% ipython --no-banner

In [1]: import numpy as np

In [2]: import numpy.linalg as la

In [3]: np.set_printoptions(precision=1, suppress=True, linewidth=100, floatmode="fixed")

In [4]: W0 = np.load("run1.npy")

In [5]: print(W0)
[[-1.0  0.1  0.2  1.2 -0.1  0.2  3.8  0.4  0.5 -1.2]
 [-1.9  0.6 -0.1 -0.2 -0.3 -1.0 -0.1 -0.4  1.6 -2.8]
 [ 1.9 -0.5 -0.1  0.3  1.4  1.2 -1.5  0.8 -1.4  0.3]
 [ 0.5  0.5 -1.0  1.5 -0.4 -0.4 -0.1 -0.6 -1.3  2.0]
 [-0.2 -0.3  0.3  0.9 -0.7 -1.7  0.5  1.0 -2.2  1.2]
 [ 0.7  0.6 -1.3  1.5 -0.4 -0.5  0.0 -0.7 -1.4  2.0]
 [-0.9  1.8 -1.3 -1.1  1.4 -0.8  0.1  0.6 -1.1 -1.0]
 [-0.5  0.4 -0.5 -1.4  0.8  0.5 -1.5 -1.3 -0.2  1.3]]

In [6]: print(W0.reshape(-1, 2))
[[-1.0  0.1]
 [ 0.2  1.2]
 [-0.1  0.2]
 [ 3.8  0.4]
 [ 0.5 -1.2]
 [-1.9  0.6]
 [-0.1 -0.2]
 [-0.3 -1.0]
 [-0.1 -0.4]
 [ 1.6 -2.8]
 [ 1.9 -0.5]
 [-0.1  0.3]
 [ 1.4  1.2]
 [-1.5  0.8]
 [-1.4  0.3]
 [ 0.5  0.5]
 [-1.0  1.5]
 [-0.4 -0.4]
 [-0.1 -0.6]
 [-1.3  2.0]
 [-0.2 -0.3]
 [ 0.3  0.9]
 [-0.7 -1.7]
 [ 0.5  1.0]
 [-2.2  1.2]
 [ 0.7  0.6]
 [-1.3  1.5]
 [-0.4 -0.5]
 [ 0.0 -0.7]
 [-1.4  2.0]
 [-0.9  1.8]
 [-1.3 -1.1]
 [ 1.4 -0.8]
 [ 0.1  0.6]
 [-1.1 -1.0]
 [-0.5  0.4]
 [-0.5 -1.4]
 [ 0.8  0.5]
 [-1.5 -1.3]
 [-0.2  1.3]]

In [7]: blk = W0.reshape(8, 2, -1)

In [8]: print(blk[:, 0])
[[-1.0  0.1  0.2  1.2 -0.1]
 [-1.9  0.6 -0.1 -0.2 -0.3]
 [ 1.9 -0.5 -0.1  0.3  1.4]
 [ 0.5  0.5 -1.0  1.5 -0.4]
 [-0.2 -0.3  0.3  0.9 -0.7]
 [ 0.7  0.6 -1.3  1.5 -0.4]
 [-0.9  1.8 -1.3 -1.1  1.4]
 [-0.5  0.4 -0.5 -1.4  0.8]]

In [9]: print(np.swapaxes(blk, 1, 2)[0])
[[-1.0  0.2]
 [ 0.1  3.8]
 [ 0.2  0.4]
 [ 1.2  0.5]
 [-0.1 -1.2]]

In [10]: print(blk.transpose(1, 0, 2))
[[[-1.0  0.1  0.2  1.2 -0.1]
  [-1.9  0.6 -0.1 -0.2 -0.3]
  [ 1.9 -0.5 -0.1  0.3  1.4]
  [ 0.5  0.5 -1.0  1.5 -0.4]
  [-0.2 -0.3  0.3  0.9 -0.7]
  [ 0.7  0.6 -1.3  1.5 -0.4]
  [-0.9  1.8 -1.3 -1.1  1.4]
  [-0.5  0.4 -0.5 -1.4  0.8]]

 [[ 0.2  3.8  0.4  0.5 -1.2]
  [-1.0 -0.1 -0.4  1.6 -2.8]
  [ 1.2 -1.5  0.8 -1.4  0.3]
  [-0.4 -0.1 -0.6 -1.3  2.0]
  [-1.7  0.5  1.0 -2.2  1.2]
  [-0.5  0.0 -0.7 -1.4  2.0]
  [-0.8  0.1  0.6 -1.1 -1.0]
  [ 0.5 -1.5 -1.3 -0.2  1.3]]]

In [11]: def softmax(z):
    ...:     e = np.exp(z - z.max(axis=-1, keepdims=True))
    ...:     return e / e.sum(axis=-1, keepdims=True)
    ...: 

In [12]: print(np.round(softmax(W0[5]), 1) + 0)
[0.1 0.1 0.0 0.2 0.0 0.0 0.1 0.0 0.0 0.4]

In [13]: print(np.round(softmax(W0[5] + -3), 1) + 0)
[0.1 0.1 0.0 0.2 0.0 0.0 0.1 0.0 0.0 0.4]

In [14]: att = W0 @ W0.T / np.sqrt(10)

In [15]: print(np.round(softmax(att)[5] @ W0, 1) + 0)
[ 0.5  0.5 -1.0  1.3 -0.3 -0.5  0.0 -0.5 -1.4  1.8]

In [16]: print(softmax(att).round(6).argmax(axis=1))
[0 1 2 5 4 5 6 7]

In [17]: print(np.round(softmax(att + np.triu(np.full(att.shape, -np.inf), 1)), 1) + 0)
[[1.0 0.0 0.0 0.0 0.0 0.0 0.0 0.0]
 [0.0 1.0 0.0 0.0 0.0 0.0 0.0 0.0]
 [0.0 0.0 1.0 0.0 0.0 0.0 0.0 0.0]
 [0.0 0.0 0.1 0.9 0.0 0.0 0.0 0.0]
 [0.0 0.0 0.0 0.1 0.8 0.0 0.0 0.0]
 [0.0 0.0 0.0 0.4 0.1 0.5 0.0 0.0]
 [0.0 0.1 0.0 0.0 0.0 0.0 0.8 0.0]
 [0.0 0.0 0.1 0.1 0.0 0.1 0.1 0.7]]

In [18]: print(np.round(softmax(att), 1) + 0)
[[1.0 0.0 0.0 0.0 0.0 0.0 0.0 0.0]
 [0.0 0.9 0.0 0.0 0.0 0.0 0.0 0.0]
 [0.0 0.0 0.9 0.0 0.0 0.0 0.0 0.0]
 [0.0 0.0 0.0 0.4 0.1 0.5 0.0 0.0]
 [0.0 0.0 0.0 0.1 0.7 0.1 0.0 0.0]
 [0.0 0.0 0.0 0.4 0.1 0.5 0.0 0.0]
 [0.0 0.1 0.0 0.0 0.0 0.0 0.8 0.0]
 [0.0 0.0 0.1 0.1 0.0 0.1 0.1 0.7]]

In [19]: f, v = W0[7], W0[2]

In [20]: print(round(f @ v, 1))
2.1

In [21]: p = (f @ v) / (f @ f) * f

In [22]: print(np.round(v - p, 1) + 0)
[ 2.0 -0.6  0.0  0.6  1.2  1.1 -1.2  1.1 -1.4  0.0]

In [23]: print(p.round(1) + 0)
[-0.1  0.1 -0.1 -0.3  0.2  0.1 -0.3 -0.3  0.0  0.3]

In [24]: print(np.round(np.outer(f, v), 1) + 0)
[[-1.0  0.2  0.0 -0.2 -0.7 -0.6  0.8 -0.4  0.7 -0.2]
 [ 0.8 -0.2  0.0  0.1  0.6  0.5 -0.6  0.3 -0.6  0.1]
 [-1.0  0.2  0.0 -0.2 -0.7 -0.6  0.8 -0.4  0.7 -0.2]
 [-2.7  0.7  0.1 -0.4 -2.0 -1.7  2.1 -1.1  2.0 -0.4]
 [ 1.5 -0.4 -0.1  0.2  1.1  1.0 -1.2  0.6 -1.1  0.2]
 [ 1.0 -0.2  0.0  0.2  0.7  0.6 -0.8  0.4 -0.7  0.2]
 [-2.8  0.8  0.2 -0.4 -2.1 -1.8  2.2 -1.2  2.1 -0.4]
 [-2.5  0.6  0.1 -0.4 -1.8 -1.6  2.0 -1.0  1.8 -0.4]
 [-0.4  0.1  0.0 -0.1 -0.3 -0.2  0.3 -0.2  0.3 -0.1]
 [ 2.5 -0.6 -0.1  0.4  1.8  1.6 -2.0  1.0 -1.8  0.4]]

In [25]: W1 = np.array([[-1, 2, 0, 3],
    ...:     [1, -1, -3, 1],
    ...:     [-1, 3, 0, -3],
    ...:     [-3, 0, 0, 1],
    ...:     [2, -3, -1, 3],
    ...:     [1, 2, -1, 2],
    ...:     [-2, -3, -3, -1],
    ...:     [1, 2, -2, -2],
    ...:     [-1, 0, -3, -1],
    ...:     [-3, 3, -2, 3]])

In [26]: b = np.array([9, 4, -3, 7])

In [27]: H = np.maximum(W0 @ W1 + b, 0)

In [28]: print((H > 0).mean(axis=0))
[0.8 0.6 0.2 0.8]

In [29]: print((H > 0).astype(int))
[[1 0 0 0]
 [1 0 0 0]
 [1 1 1 1]
 [0 1 0 1]
 [1 1 1 1]
 [0 1 0 1]
 [1 0 0 1]
 [1 1 0 1]]

In [30]: print(la.matrix_rank(H))
4

In [31]: cent = np.array([[1, 0, 2], [0, -2, -2], [-1, 0, 0], [0, -1, 1]])

In [32]: print(W1 @ cent)
[[ -1  -7  -3]
 [  4   1   5]
 [ -1  -3 -11]
 [ -3  -1  -5]
 [  3   3  13]
 [  2  -6   0]
 [  1   7   1]
 [  3  -2  -4]
 [  2   1  -3]
 [ -1  -9  -9]]

In [33]: print((H @ cent).round(6).argmax(axis=1))
[2 2 2 2 0 2 2 2]
